$ python3 -q
>>> import numpy as np
>>> np.set_printoptions(precision=3, suppress=True, linewidth=140)
>>> feats = np.array([[3, 1, -11], [3, 1, -11], [11, 9, -3], [4, 2, -10]])
>>> np.linalg.cond(feats) > 100
np.True_
>>> np.linalg.matrix_rank(feats, rtol=0.1)
np.int64(2)
>>> Uu, sigma, Vh = np.linalg.svd(feats)
>>> vecs = Vh[:(sigma > 1e-8).sum()]
>>> rng = np.random.default_rng(6286)
>>> x0 = feats[3] + 2 * feats[2] + rng.integers(2) * np.eye(3)[0]
>>> x0
array([ 27.,  20., -16.])
>>> vecs.T @ vecs
array([[ 0.581,  0.488, -0.07 ],
       [ 0.488,  0.43 ,  0.081],
       [-0.07 ,  0.081,  0.988]])
>>> np.linalg.matrix_rank(np.vstack([feats, x0]))
np.int64(3)
>>> ang = np.radians(36)
>>> r_ = np.eye(3)
>>> r_[0, 0] = r_[2, 2] = np.cos(ang)
>>> r_[0, 2], r_[2, 0] = -np.sin(ang), np.sin(ang)
>>> r_
array([[ 0.809,  0.   , -0.588],
       [ 0.   ,  1.   ,  0.   ],
       [ 0.588,  0.   ,  0.809]])
>>> A2 = feats @ r_.T
>>> np.abs(A2 - feats).max(axis=0)
array([5.893, 0.   , 7.039])
>>> A2 = feats / np.sqrt((feats ** 2).mean(axis=1, keepdims=True))
>>> A2[3]
array([ 0.632,  0.316, -1.581])
>>> W = np.array([[1, 2, -1, -2], [1, 0, -1, -2], [2, -2, 0, -1]])
>>> c = np.array([1, 1, 1, 0])
>>> H = np.maximum(feats @ W + c, 0)
>>> (H > 0).mean(axis=0)
array([0.25, 1.  , 0.  , 0.5 ])
>>> H
array([[ 0, 29,  0,  3],
       [ 0, 29,  0,  3],
       [15, 29,  0,  0],
       [ 0, 29,  0,  0]])
>>> np.linalg.matrix_rank(H)
np.int64(3)
>>> Z = np.array([[1, -1, 1], [0, -1, -1], [-1, 0, -1], [1, -1, -1]])
>>> H @ Z
array([[  3, -32, -32],
       [  3, -32, -32],
       [ 15, -44, -14],
       [  0, -29, -29]])
>>> (H @ Z).round(6).argmax(axis=1)
array([0, 0, 0, 0])
>>> W @ Z
array([[ 0, -1,  2],
       [ 0,  1,  4],
       [ 1,  1,  5]])
>>> m1 = np.loadtxt("m.csv", delimiter=",")
>>> m1
array([[ 15.96 ,   4.116, -20.037],
       [ 12.027,   2.993, -15.16 ],
       [ 36.034,   9.147, -44.963],
       [ 32.018,   8.023, -40.045]])
>>> t3 = np.stack([m1, 3 * m1, m1[::-1]])
>>> np.linalg.matrix_rank(t3.reshape(3, -1))
np.int64(2)
>>> print(np.einsum("bij,cij->bc", t3, t3))
[[ 7153.488 21460.463  4977.617]
 [21460.463 64381.39  14932.851]
 [ 4977.617 14932.851  7153.488]]
>>> np.linalg.norm(t3, axis=(1, 2))
array([ 84.578, 253.735,  84.578])
>>> u = np.array([-3, -5, 0, -2]) + 0.5
>>> M = np.outer(u, u) / (u @ u)
>>> M
array([[ 0.216,  0.388, -0.043,  0.129],
       [ 0.388,  0.698, -0.078,  0.233],
       [-0.043, -0.078,  0.009, -0.026],
       [ 0.129,  0.233, -0.026,  0.078]])
>>> ev, vecs = np.linalg.eigh(M)
>>> x0 = np.array([3, 1, -1, -7])
>>> (np.sign(vecs[:, -1].round(6)) == np.sign(vecs[0, -1].round(6))).astype(int)
array([1, 1, 0, 1])
>>> round(float(x0 @ M @ x0 / (x0 @ x0)), 3), round(float(ev[0]), 3), np.round(ev[-1], 3)
(0.002, -0.0, np.float64(1.0))
>>> print(np.round(x0 @ M @ x0, 3))
0.138
>>> rank = np.linalg.matrix_rank(M)
>>> rank
np.int64(1)
>>> N = np.linalg.svd(M)[2][rank:].T
>>> [int(np.linalg.matrix_rank(np.delete(M, i, axis=0))) for i in range(4)]
[1, 1, 1, 1]
>>> Uu, sigma, Vh = np.linalg.svd(M)
>>> sigma.round(3) + 0
array([1., 0., 0., 0.])
>>> A2 = Uu[:, :1] @ np.diag(sigma[:1]) @ Vh[:1]
>>> np.linalg.matrix_rank(A2)
np.int64(1)
>>> np.round(np.linalg.norm(M - A2, 2), 3), round(sigma[1], 3)
(np.float64(0.0), np.float64(0.0))
>>> A2
array([[ 0.216,  0.388, -0.043,  0.129],
       [ 0.388,  0.698, -0.078,  0.233],
       [-0.043, -0.078,  0.009, -0.026],
       [ 0.129,  0.233, -0.026,  0.078]])
>>> Uu, sigma, Vh = np.linalg.svd(M)
>>> vecs = Vh[:(sigma > 1e-8).sum()]
>>> x0 = M[1] + 4 * M[0] + rng.integers(2) * np.eye(4)[1]
>>> x0
array([ 1.25,  2.25, -0.25,  0.75])
>>> np.diag(vecs.T @ vecs)
array([0.216, 0.698, 0.009, 0.078])
>>> round(float(np.linalg.norm(x0 - vecs.T @ vecs @ x0)), 3)
0.0
>>> vecs.T @ vecs
array([[ 0.216,  0.388, -0.043,  0.129],
       [ 0.388,  0.698, -0.078,  0.233],
       [-0.043, -0.078,  0.009, -0.026],
       [ 0.129,  0.233, -0.026,  0.078]])
>>> np.linalg.matrix_rank(np.vstack([M, x0]))
np.int64(1)
>>> np.allclose(vecs.T @ vecs @ x0, x0)
True
>>> J = np.array([[2, 0, 0], [-1, 2, 0], [0, 0, -1], [-1, 2, -1]])
>>> J[3] = J[2]
>>> J
array([[ 2,  0,  0],
       [-1,  2,  0],
       [ 0,  0, -1],
       [ 0,  0, -1]])
>>> # row 3 repeats row 2
>>> x0 = np.array([-7, 4, -3])
>>> y = J @ x0
>>> np.linalg.lstsq(J, y)[0]
array([-7.,  4., -3.])
>>> y = y + 0.05 * rng.normal(size=4)
>>> y
array([-14.074,  15.034,   3.019,   2.865])
>>> c, *_ = np.linalg.lstsq(J, y)
>>> round(float(np.linalg.norm(y - J @ c)), 3)
0.109
>>> c
array([-7.037,  3.998, -2.942])
